% ipython --no-banner

In [1]: import numpy as np

In [2]: np.set_printoptions(precision=1, suppress=True, linewidth=120)

In [3]: rd = lambda a: np.round(a, 1) + 0

In [4]: Y = np.array([[8], [-9], [4]])

In [5]: basis = np.array([[-2, -1, 2, 2]])

In [6]: data = Y @ basis

In [7]: print(data)
[[-16  -8  16  16]
 [ 18   9 -18 -18]
 [ -8  -4   8   8]]

In [8]: rng = np.random.default_rng(56355)

In [9]: Y = data + rng.integers(-2, 3, (3, 1)) @ rng.integers(-2, 3, (1, 4))

In [10]: print(Y)
[[-14  -6  15  17]
 [ 16   7 -17 -19]
 [-10  -6   9   7]]

In [11]: print(Y - data)
[[ 2  2 -1  1]
 [-2 -2  1 -1]
 [-2 -2  1 -1]]

In [12]: print(np.linalg.matrix_rank(Y - data, tol=1e-8))
1

In [13]: print(np.abs(Y - data).sum(axis=1))
[6 6 6]

In [14]: rk = np.linalg.matrix_rank(Y)

In [15]: print(rk)
2

In [16]: null = np.linalg.svd(Y)[2][rk:].T

In [17]: print([int(np.linalg.matrix_rank(Y[:i])) for i in range(1, len(Y) + 1)])
[1, 2, 2]

In [18]: print(np.allclose(Y @ null, 0))
True

In [19]: Y = np.array([[0, 3, 2], [6, 8, 9], [9, 8, 5], [6, 9, 4]])

In [20]: print(np.linalg.matrix_rank(data @ Y))
1

In [21]: print(np.linalg.matrix_rank(np.vstack([data, Y.T])))
4

In [22]: print(np.vstack([data, Y.T]).shape)
(6, 4)

In [23]: print(np.einsum("ij->j", data))
[-6 -3  6  6]

In [24]: print(rd(np.trace(np.linalg.pinv(data) @ data)))
1.0

In [25]: print(np.allclose(data[:-1].T @ np.linalg.lstsq(data[:-1].T, data[-1])[0], data[-1]))
True

In [26]: print(np.unique(data.round(6), axis=0).shape)
(3, 4)

In [27]: print(rd(data @ np.linalg.pinv(data) @ data))
[[-16.  -8.  16.  16.]
 [ 18.   9. -18. -18.]
 [ -8.  -4.   8.   8.]]

In [28]: print(np.linalg.lstsq(data[:-1].T, data[-1])[2])
1

In [29]: print(np.abs(np.diag(np.linalg.qr(data)[1])) > 1e-9)
[ True False False]

In [30]: E = np.array([[0.0, 1.0, 1.5], [-0.9, -0.8, 1.6], [-3.1, -1.1, 1.1]])

In [31]: print(E)
[[ 0.   1.   1.5]
 [-0.9 -0.8  1.6]
 [-3.1 -1.1  1.1]]

In [32]: hat = np.triu(np.array([[-1, -3, -1], [1, -1, -3], [3, 1, 1]]), 1) + np.eye(3)

In [33]: Y = hat @ E @ np.linalg.inv(hat)

In [34]: print(rd(np.poly(Y)))
[ 1.  -0.3  6.4  6.2]

In [35]: print(np.linalg.matrix_rank(Y))
3

In [36]: print(rd(hat @ E - E @ hat))
[[ 5.8  3.5 -2.9]
 [ 9.3  0.6 -6.6]
 [ 0.  -9.3 -6.4]]

In [37]: G = E.T @ E

In [38]: print(rd(np.linalg.svd(E, compute_uv=False) ** 2))
[14.9  3.7  0.7]

In [39]: print(rd(np.diag(G)))
[10.4  2.9  6. ]

In [40]: print(np.linalg.matrix_rank(G))
3

In [41]: print(np.allclose(G, G.T))
True

In [42]: Y = E + rng.integers(-2, 3, (3, 2)) @ rng.integers(-2, 3, (2, 3))

In [43]: print(rd(Y))
[[ 3.   2.   3.5]
 [ 1.1 -0.8  1.6]
 [ 0.9 -0.1  3.1]]

In [44]: print(rd(np.linalg.svd(Y - E, compute_uv=False)))
[6.1 1.1 0. ]

In [45]: print(np.abs(Y - E).sum(axis=1))
[6. 2. 7.]

In [46]: print(Y - E)
[[3. 1. 2.]
 [2. 0. 0.]
 [4. 1. 2.]]

In [47]: x = np.array([0, -4, -4])

In [48]: y = Y @ x

In [49]: coef, lr = np.zeros(3), 1 / np.linalg.norm(Y, 2) ** 2

In [50]: for i in range(12):
    ...:     coef -= lr * Y.T @ (Y @ coef - y)
    ...:     if i % 2 == 0: print(i, round(np.linalg.norm(Y @ coef - y), 1))
    ...: 
0 3.9
2 3.5
4 3.1
6 2.8
8 2.6
10 2.4

In [51]: print(rd(coef))
[-2.1 -2.3 -3.1]

In [52]: q = E.astype(float).copy()

In [53]: for j in range(3):
    ...:     q[:, j] -= q[:, :j] @ (q[:, :j].T @ q[:, j])
    ...:     q[:, j] /= np.linalg.norm(q[:, j])
    ...: 

In [54]: print(rd(q.T @ q))
[[1. 0. 0.]
 [0. 1. 0.]
 [0. 0. 1.]]

In [55]: print(rd(q))
[[ 0.   0.9  0.4]
 [-0.3 -0.4  0.9]
 [-1.   0.1 -0.3]]

In [56]: J = np.array([[-3, -1, -3, 2], [-2, 2, 3, -2], [3, 0, -1, 3]]) * (rng.random((3, 4)) < 0.3)

In [57]: print(J)
[[ 0 -1  0  0]
 [ 0  0  3 -2]
 [ 0  0  0  3]]

In [58]: Y = J + rng.integers(-2, 3, (3, 2)) @ rng.integers(-2, 3, (2, 4))

In [59]: print(Y)
[[-4  3  0 -2]
 [ 2 -1  5 -4]
 [-4  4  0  1]]

In [60]: print(np.abs(Y - J).sum(axis=1))
[10  7 10]

In [61]: print(np.linalg.matrix_rank(Y - J, tol=1e-8))
2

In [62]: print(J.shape)
(3, 4)

In [63]: np.linalg.rank(J)
Traceback (most recent call last):
  Cell In[63], line 1
    np.linalg.rank(J)
AttributeError: module 'numpy.linalg' has no attribute 'rank'


In [64]: print(rd(J.mean(axis=0)))
[ 0.  -0.3  1.   0.3]

In [65]: print(rd(np.linalg.norm(J)))
4.8

In [66]: G = J.T @ J

In [67]: print(rd(np.linalg.eigvalsh(G)[::-1]))
[17.3  4.7  1.   0. ]

In [68]: print(np.allclose(G, G.T))
True

In [69]: print(np.trace(G), (J ** 2).sum())
23 23

In [70]: print(np.diag(G))
[ 0  1  9 13]

In [71]: print(rd(np.linalg.svd(J, compute_uv=False) ** 2))
[17.3  4.7  1. ]

In [72]: print(np.linalg.matrix_rank(G))
3

In [73]: print((J @ J.T).shape)
(3, 3)

In [74]: print(J.ravel(order="F"))
[ 0  0  0 -1  0  0  0  3  0  0 -2  3]

In [75]: blk = J.reshape(3, 2, -1)

In [76]: print(blk[:, 0])
[[ 0 -1]
 [ 0  0]
 [ 0  0]]

In [77]: print(np.einsum("ihd,ihd->ih", blk, blk))
[[ 1  0]
 [ 0 13]
 [ 0  9]]

In [78]: W0 = np.load("x.npy")

In [79]: print(rd(W0))
[[-0.7  0.  -0.7]
 [ 0.   1.   0. ]
 [ 0.7  0.  -0.7]]

In [80]: print(rd(W0 @ W0))
[[ 0.  0.  1.]
 [ 0.  1.  0.]
 [-1.  0.  0.]]

In [81]: print((W0 != 0).astype(int))
[[1 0 1]
 [0 1 0]
 [1 0 1]]

In [82]: x = np.array([-2, -2, -1])

In [83]: print(rd(np.abs(np.linalg.eigvals(W0))))
[1. 1. 1.]

In [84]: print(rd(np.linalg.det(W0)))
1.0

In [85]: m1 = (rng.random((4, 4)) < 0.3) + np.eye(4)

In [86]: m1 /= m1.sum(axis=1, keepdims=True)

In [87]: print(rd(m1))
[[1.  0.  0.  0. ]
 [0.3 0.3 0.  0.3]
 [0.  0.  0.5 0.5]
 [0.2 0.  0.2 0.5]]

In [88]: # a transition matrix

In [89]: z = rng.permutation(4)

In [90]: print(z)
[0 2 3 1]

In [91]: Y = m1[z][:, z]

In [92]: print(rd(np.diag(Y)))
[1.  0.5 0.5 0.3]

In [93]: print(rd(np.sort(np.abs(np.linalg.eigvals(Y)))))
[0.1 0.3 0.9 1. ]

In [94]: print(rd(np.linalg.det(Y)), rd(np.linalg.det(m1[z])))
0.0 0.0

In [95]: print(rd(np.trace(Y)))
2.3

In [96]: A = np.array([[0.0, -5.0, 5.0], [-5.0, 0.0, 0.0], [5.0, 0.0, 0.0]])

In [97]: left, sigma, Vt = np.linalg.svd(A)

In [98]: vecs = Vt[:(sigma > 1e-8).sum()]

In [99]: x = A[2] + 4 * A[0] + rng.integers(2) * np.eye(3)[0]

In [100]: print(x)
[  6. -20.  20.]

In [101]: print(np.allclose(vecs.T @ vecs @ x, x))
True

In [102]: ang = np.radians(45)

In [103]: Rm = np.eye(3)

In [104]: Rm[2, 2] = Rm[1, 1] = np.cos(ang)

In [105]: Rm[2, 1], Rm[1, 2] = -np.sin(ang), np.sin(ang)

In [106]: print(rd(Rm))
[[ 1.   0.   0. ]
 [ 0.   0.7  0.7]
 [ 0.  -0.7  0.7]]

In [107]: Y = A @ Rm.T

In [108]: print(np.allclose(np.linalg.norm(A, axis=1), np.linalg.norm(Y, axis=1)))
True

In [109]: print(np.allclose(A @ A.T, Y @ Y.T))
True

In [110]: print(rd(np.linalg.svd(A, compute_uv=False)), rd(np.linalg.svd(Y, compute_uv=False)))
[7.1 7.1 0. ] [7.1 7.1 0. ]

In [111]: M = np.load("arr.npy")

In [112]: print(M)
[[0. 3. 0.]
 [3. 0. 3.]
 [0. 3. 1.]]

In [113]: # symmetric

In [114]: x = np.array([3, 1, 0])

In [115]: y = M @ x

In [116]: coef, lr = np.zeros(3), 1 / np.linalg.norm(M, 2) ** 2

In [117]: for i in range(10):
     ...:     coef -= lr * M.T @ (M @ coef - y)
     ...:     if i % 2 == 0: print(i, round(np.linalg.norm(M @ coef - y), 1))
     ...: 
0 1.3
2 1.1
4 1.0
6 1.0
8 1.0

In [118]: print(rd(np.linalg.cond(M)))
9.2

In [119]: X = 5 * np.eye(3) + np.ones((3, 3))

In [120]: print(X)
[[6. 1. 1.]
 [1. 6. 1.]
 [1. 1. 6.]]

In [121]: # equal to its transpose

In [122]: L = np.linalg.cholesky(X)

In [123]: print(rd(np.prod(np.diag(L)) ** 2), rd(np.linalg.det(X)))
200.0 200.0

In [124]: print(np.linalg.eigvalsh(X).min() > 0)
True

In [125]: print(rd(X / np.sqrt(np.outer(np.diag(X), np.diag(X)))))
[[1.  0.2 0.2]
 [0.2 1.  0.2]
 [0.2 0.2 1. ]]

In [126]: print(rd(L))
[[2.4 0.  0. ]
 [0.4 2.4 0. ]
 [0.4 0.3 2.4]]

In [127]: evals, vecs = np.linalg.eig(L)

In [128]: print(rd(np.sort(np.linalg.eigvals(L.T))))
[2.4 2.4 2.4]

In [129]: print(rd(np.prod(evals)))
14.1

In [130]: print(rd(np.sort(np.linalg.eigvals(L @ L))))
[5.7 5.8 6. ]

In [131]: print(rd(np.sort(np.linalg.eigvals(np.linalg.inv(L)))))
[0.4 0.4 0.4]

In [132]: print(rd(np.linalg.matrix_power(M, 2)))
[[ 9.  0.  9.]
 [ 0. 18.  3.]
 [ 9.  3. 10.]]

In [133]: print(np.allclose(M, M.T))
True

In [134]: print((M - M.T) / 2)
[[0. 0. 0.]
 [0. 0. 0.]
 [0. 0. 0.]]

In [135]: print((M + M.T) / 2)
[[0. 3. 0.]
 [3. 0. 3.]
 [0. 3. 1.]]

In [136]: print((X + X.T) / 2)
[[6. 1. 1.]
 [1. 6. 1.]
 [1. 1. 6.]]

In [137]: print(np.allclose(X, X.T))
True

In [138]: print((X - X.T) / 2)
[[0. 0. 0.]
 [0. 0. 0.]
 [0. 0. 0.]]

In [139]: print(rd(np.linalg.matrix_power(X, 2)))
[[38. 13. 13.]
 [13. 38. 13.]
 [13. 13. 38.]]
